% ipython --no-banner

In [1]: import numpy as np

In [2]: import numpy.linalg as la

In [3]: np.set_printoptions(precision=2, suppress=True, linewidth=160, floatmode="fixed")

In [4]: tidy = lambda a: np.round(a, 2) + 0

In [5]: J = np.array([[-1, -1, -1, -1, -1, -1],
   ...:     [-1, -2, -2, -2, -2, -2],
   ...:     [-1, -2, -3, -3, -3, -3],
   ...:     [-1, -2, -3, -4, -4, -4],
   ...:     [-1, -2, -3, -4, -5, -5],
   ...:     [-1, -2, -3, -4, -5, -6]])

In [6]: J
Out[6]: 
array([[-1, -1, -1, -1, -1, -1],
       [-1, -2, -2, -2, -2, -2],
       [-1, -2, -3, -3, -3, -3],
       [-1, -2, -3, -4, -4, -4],
       [-1, -2, -3, -4, -5, -5],
       [-1, -2, -3, -4, -5, -6]])

In [7]: w, evecs = la.eigh(J)

In [8]: vec = np.array([-4, 0, -4, -5, 0, -6])

In [9]: np.abs(J).sum(axis=1).max(), tidy(np.abs(w).max())
Out[9]: (np.int64(21), np.float64(17.21))

In [10]: tidy(la.eigvalsh(J[1:, 1:]))
Out[10]: array([-16.92,  -1.79,  -0.65,  -0.37,  -0.27])

In [11]: O, evecs = la.qr(J[:, :3])[0], la.qr(J[:, 3:])[0]

In [12]: sigma = la.svd(O.T @ evecs, compute_uv=False)

In [13]: (sigma > 0.9).sum()
Out[13]: np.int64(1)

In [14]: tidy(la.norm(O @ O.T - evecs @ evecs.T, 2))
Out[14]: np.float64(1.0)

In [15]: u, r1 = J[1], J[4]

In [16]: u @ u
Out[16]: np.int64(21)

In [17]: u @ r1
Out[17]: np.int64(39)

In [18]: p = (u @ r1) / (u @ u) * u

In [19]: tidy((r1 - p) @ u)
Out[19]: np.float64(0.0)

In [20]: tidy(la.norm(u + r1) ** 2 + la.norm(u - r1) ** 2)
Out[20]: np.float64(202.0)

In [21]: np.outer(u, r1)
Out[21]: 
array([[ 1,  2,  3,  4,  5,  5],
       [ 2,  4,  6,  8, 10, 10],
       [ 2,  4,  6,  8, 10, 10],
       [ 2,  4,  6,  8, 10, 10],
       [ 2,  4,  6,  8, 10, 10],
       [ 2,  4,  6,  8, 10, 10]])

In [22]: la.matrix_rank(np.outer(u, r1))
Out[22]: np.int64(1)

In [23]: w, evecs = la.eigh(J)

In [24]: (w > 1e-8).sum(), (w < -1e-8).sum()
Out[24]: (np.int64(0), np.int64(6))

In [25]: tidy(la.eigvalsh(J + -2 * np.eye(6)))
Out[25]: array([-19.21,  -3.99,  -2.77,  -2.45,  -2.32,  -2.27])

In [26]: np.all(la.eigvalsh(J) > 0)
Out[26]: np.False_

In [27]: [round(float(la.det(J[:i, :i])), 2) + 0 for i in range(1, 7)]
Out[27]: [-1.0, 1.0, -1.0, 1.0, -1.0, 1.0]

In [28]: mat = np.loadtxt("arr.csv", delimiter=",")

In [29]: mat
Out[29]: 
array([[ 0.00,  0.00,  1.00,  3.00, -1.00,  0.00,  3.00, -1.00,  2.00],
       [ 0.00,  0.00,  0.00, -3.00, -1.00,  3.00, -1.00, -3.00,  3.00],
       [ 1.00,  0.00,  0.00,  0.00,  0.00,  0.00,  0.00,  0.00,  0.00],
       [ 3.00, -3.00,  0.00,  0.00,  0.00,  0.00,  0.00,  0.00,  0.00],
       [-1.00, -1.00,  0.00,  0.00,  0.00,  0.00,  0.00,  0.00,  0.00],
       [ 0.00,  3.00,  0.00,  0.00,  0.00,  0.00,  0.00,  0.00,  0.00],
       [ 3.00, -1.00,  0.00,  0.00,  0.00,  0.00,  0.00,  0.00,  0.00],
       [-1.00, -3.00,  0.00,  0.00,  0.00,  0.00,  0.00,  0.00,  0.00],
       [ 2.00,  3.00,  0.00,  0.00,  0.00,  0.00,  0.00,  0.00,  0.00]])

In [30]: np.unique(mat.round(6), axis=0).shape
Out[30]: (9, 9)

In [31]: np.allclose(mat[:-1].T @ la.lstsq(mat[:-1].T, mat[-1])[0], mat[-1])
Out[31]: True

In [32]: np.abs(np.diag(la.qr(mat)[1])) > 1e-9
Out[32]: array([ True,  True,  True,  True, False, False, False, False, False])

In [33]: vec = np.array([0, -2, -1, -2, 1, 0, 1, 0, 0])

In [34]: la.norm(mat @ vec) <= la.norm(mat, 2) * la.norm(vec) + 1e-9
Out[34]: np.True_

In [35]: np.einsum("ij,j->i", mat, vec)
Out[35]: array([-5.00,  4.00,  0.00,  6.00,  2.00, -6.00,  2.00,  6.00, -6.00])

In [36]: (mat * vec).sum(axis=1)
Out[36]: array([-5.00,  4.00,  0.00,  6.00,  2.00, -6.00,  2.00,  6.00, -6.00])

In [37]: mat * vec
Out[37]: 
array([[ 0.00, -0.00, -1.00, -6.00, -1.00,  0.00,  3.00, -0.00,  0.00],
       [ 0.00, -0.00, -0.00,  6.00, -1.00,  0.00, -1.00, -0.00,  0.00],
       [ 0.00, -0.00, -0.00, -0.00,  0.00,  0.00,  0.00,  0.00,  0.00],
       [ 0.00,  6.00, -0.00, -0.00,  0.00,  0.00,  0.00,  0.00,  0.00],
       [-0.00,  2.00, -0.00, -0.00,  0.00,  0.00,  0.00,  0.00,  0.00],
       [ 0.00, -6.00, -0.00, -0.00,  0.00,  0.00,  0.00,  0.00,  0.00],
       [ 0.00,  2.00, -0.00, -0.00,  0.00,  0.00,  0.00,  0.00,  0.00],
       [-0.00,  6.00, -0.00, -0.00,  0.00,  0.00,  0.00,  0.00,  0.00],
       [ 0.00, -6.00, -0.00, -0.00,  0.00,  0.00,  0.00,  0.00,  0.00]])

In [38]: mat @ (2 * vec)
Out[38]: array([-10.00,   8.00,   0.00,  12.00,   4.00, -12.00,   4.00,  12.00, -12.00])

In [39]: mat @ np.ones(9)
Out[39]: array([ 7.00, -2.00,  1.00,  0.00, -2.00,  3.00,  2.00, -4.00,  5.00])

In [40]: Y = mat / la.norm(mat, axis=1, keepdims=True)

In [41]: G = Y @ Y.T

In [42]: np.degrees(np.arccos(np.clip(G[1, 7], -1, 1)))
Out[42]: np.float64(90.0)

In [43]: tidy(G)
Out[43]: 
array([[ 1.00, -0.06,  0.00,  0.00,  0.00,  0.00,  0.00,  0.00,  0.00],
       [-0.06,  1.00,  0.00,  0.00,  0.00,  0.00,  0.00,  0.00,  0.00],
       [ 0.00,  0.00,  1.00,  0.71, -0.71,  0.00,  0.95, -0.32,  0.55],
       [ 0.00,  0.00,  0.71,  1.00,  0.00, -0.71,  0.89,  0.45, -0.20],
       [ 0.00,  0.00, -0.71,  0.00,  1.00, -0.71, -0.45,  0.89, -0.98],
       [ 0.00,  0.00,  0.00, -0.71, -0.71,  1.00, -0.32, -0.95,  0.83],
       [ 0.00,  0.00,  0.95,  0.89, -0.45, -0.32,  1.00,  0.00,  0.26],
       [ 0.00,  0.00, -0.32,  0.45,  0.89, -0.95,  0.00,  1.00, -0.96],
       [ 0.00,  0.00,  0.55, -0.20, -0.98,  0.83,  0.26, -0.96,  1.00]])

In [44]: np.argwhere(np.triu(np.abs(G) > 0.95, 1))
Out[44]: 
array([[4, 8],
       [7, 8]])

In [45]: tidy(G[1])
Out[45]: array([-0.06,  1.00,  0.00,  0.00,  0.00,  0.00,  0.00,  0.00,  0.00])

In [46]: (np.abs(G) > 0.9).astype(int)
Out[46]: 
array([[1, 0, 0, 0, 0, 0, 0, 0, 0],
       [0, 1, 0, 0, 0, 0, 0, 0, 0],
       [0, 0, 1, 0, 0, 0, 1, 0, 0],
       [0, 0, 0, 1, 0, 0, 0, 0, 0],
       [0, 0, 0, 0, 1, 0, 0, 0, 1],
       [0, 0, 0, 0, 0, 1, 0, 1, 0],
       [0, 0, 1, 0, 0, 0, 1, 0, 0],
       [0, 0, 0, 0, 0, 1, 0, 1, 1],
       [0, 0, 0, 0, 1, 0, 0, 1, 1]])

In [47]: (G - 2 * np.eye(9)).round(6).argmax(axis=1)
Out[47]: array([2, 2, 6, 6, 7, 8, 2, 4, 5])

In [48]: E = np.load("w.npy")

In [49]: E
Out[49]: 
array([[0, 1, 0, 0, 0, 0],
       [1, 0, 1, 0, 0, 0],
       [0, 1, 0, 0, 0, 0],
       [0, 0, 0, 0, 0, 1],
       [0, 0, 0, 0, 0, 0],
       [0, 0, 0, 1, 0, 0]])

In [50]: U, sigma, VT = la.svd(E)

In [51]: tidy(sigma)
Out[51]: array([1.41, 1.41, 1.00, 1.00, 0.00, 0.00])

In [52]: np.argmax(sigma[:-1] / (sigma[1:] + 1e-6)) + 1
Out[52]: np.int64(4)

In [53]: Y = U[:, :4] @ np.diag(sigma[:4]) @ VT[:4]

In [54]: Y
Out[54]: 
array([[0.00, 1.00, 0.00, 0.00, 0.00, 0.00],
       [1.00, 0.00, 1.00, 0.00, 0.00, 0.00],
       [0.00, 1.00, 0.00, 0.00, 0.00, 0.00],
       [0.00, 0.00, 0.00, 0.00, 0.00, 1.00],
       [0.00, 0.00, 0.00, 0.00, 0.00, 0.00],
       [0.00, 0.00, 0.00, 1.00, 0.00, 0.00]])

In [55]: tidy(la.norm(E - Y, 2)), sigma[4]
Out[55]: (np.float64(0.0), np.float64(0.0))

In [56]: m1 = np.load("test3.npy")

In [57]: m1
Out[57]: 
array([[ -96,    3,    3,    2,    2,    1,    4,    2],
       [   1,   83,    1,    5,    0,    3,    5,    4],
       [   4,    1,  -16,    0,    0,    4,    4,    1],
       [   4,    3,    1, -156,    5,    4,    3,    1],
       [   1,    5,    0,    3,  -40,    1,    5,    5],
       [   3,    2,    2,    2,    5,   44,    5,    4],
       [   3,    1,    5,    2,    3,    3,  163,    5],
       [   5,    5,    4,    5,    5,    0,    2,  125]])

In [58]: np.trace(m1)
Out[58]: np.int64(107)

In [59]: np.allclose(m1 @ m1.T, m1.T @ m1)
Out[59]: False

In [60]: np.allclose(m1, m1.T)
Out[60]: False

In [61]: u = np.array([1, 5, 5, 4, 5, -1, -3, -1])

In [62]: Y = m1 + np.outer(u, np.eye(8)[4])

In [63]: Y
Out[63]: 
array([[ -96.00,    3.00,    3.00,    2.00,    3.00,    1.00,    4.00,    2.00],
       [   1.00,   83.00,    1.00,    5.00,    5.00,    3.00,    5.00,    4.00],
       [   4.00,    1.00,  -16.00,    0.00,    5.00,    4.00,    4.00,    1.00],
       [   4.00,    3.00,    1.00, -156.00,    9.00,    4.00,    3.00,    1.00],
       [   1.00,    5.00,    0.00,    3.00,  -35.00,    1.00,    5.00,    5.00],
       [   3.00,    2.00,    2.00,    2.00,    4.00,   44.00,    5.00,    4.00],
       [   3.00,    1.00,    5.00,    2.00,    0.00,    3.00,  163.00,    5.00],
       [   5.00,    5.00,    4.00,    5.00,    4.00,    0.00,    2.00,  125.00]])

In [64]: la.matrix_rank(Y - m1)
Out[64]: np.int64(1)

In [65]: rng = np.random.default_rng(91)

In [66]: Y = m1 + rng.integers(-2, 3, (8, 7)) @ rng.integers(-2, 3, (7, 8))

In [67]: Y
Out[67]: 
array([[ -90,    1,    5,   -7,    9,    4,   17,  -10],
       [  -6,   86,    8,   15,   -8,    6,   -1,    3],
       [   4,   -4,  -14,    2,   -2,   -2,    4,    3],
       [  -3,    7,   -2, -152,    3,    9,   -7,    4],
       [  -2,    1,    3,    8,  -52,    1,    1,    0],
       [  -6,    0,    8,    6,   -2,   53,    2,   -5],
       [   3,   -1,    3,   -1,    0,    8,  164,   -3],
       [   0,    8,    5,    5,    6,   -1,   -5,  134]])

In [68]: Y - m1
Out[68]: 
array([[  6,  -2,   2,  -9,   7,   3,  13, -12],
       [ -7,   3,   7,  10,  -8,   3,  -6,  -1],
       [  0,  -5,   2,   2,  -2,  -6,   0,   2],
       [ -7,   4,  -3,   4,  -2,   5, -10,   3],
       [ -3,  -4,   3,   5, -12,   0,  -4,  -5],
       [ -9,  -2,   6,   4,  -7,   9,  -3,  -9],
       [  0,  -2,  -2,  -3,  -3,   5,   1,  -8],
       [ -5,   3,   1,   0,   1,  -1,  -7,   9]])

In [69]: Y = np.inv(m1)
AttributeError: module 'numpy' has no attribute 'inv'


In [70]: Y = la.inv(m1)

In [71]: tidy(m1 @ Y)
Out[71]: 
array([[1.00, 0.00, 0.00, 0.00, 0.00, 0.00, 0.00, 0.00],
       [0.00, 1.00, 0.00, 0.00, 0.00, 0.00, 0.00, 0.00],
       [0.00, 0.00, 1.00, 0.00, 0.00, 0.00, 0.00, 0.00],
       [0.00, 0.00, 0.00, 1.00, 0.00, 0.00, 0.00, 0.00],
       [0.00, 0.00, 0.00, 0.00, 1.00, 0.00, 0.00, 0.00],
       [0.00, 0.00, 0.00, 0.00, 0.00, 1.00, 0.00, 0.00],
       [0.00, 0.00, 0.00, 0.00, 0.00, 0.00, 1.00, 0.00],
       [0.00, 0.00, 0.00, 0.00, 0.00, 0.00, 0.00, 1.00]])

In [72]: np.allclose(Y, m1.T)
Out[72]: False
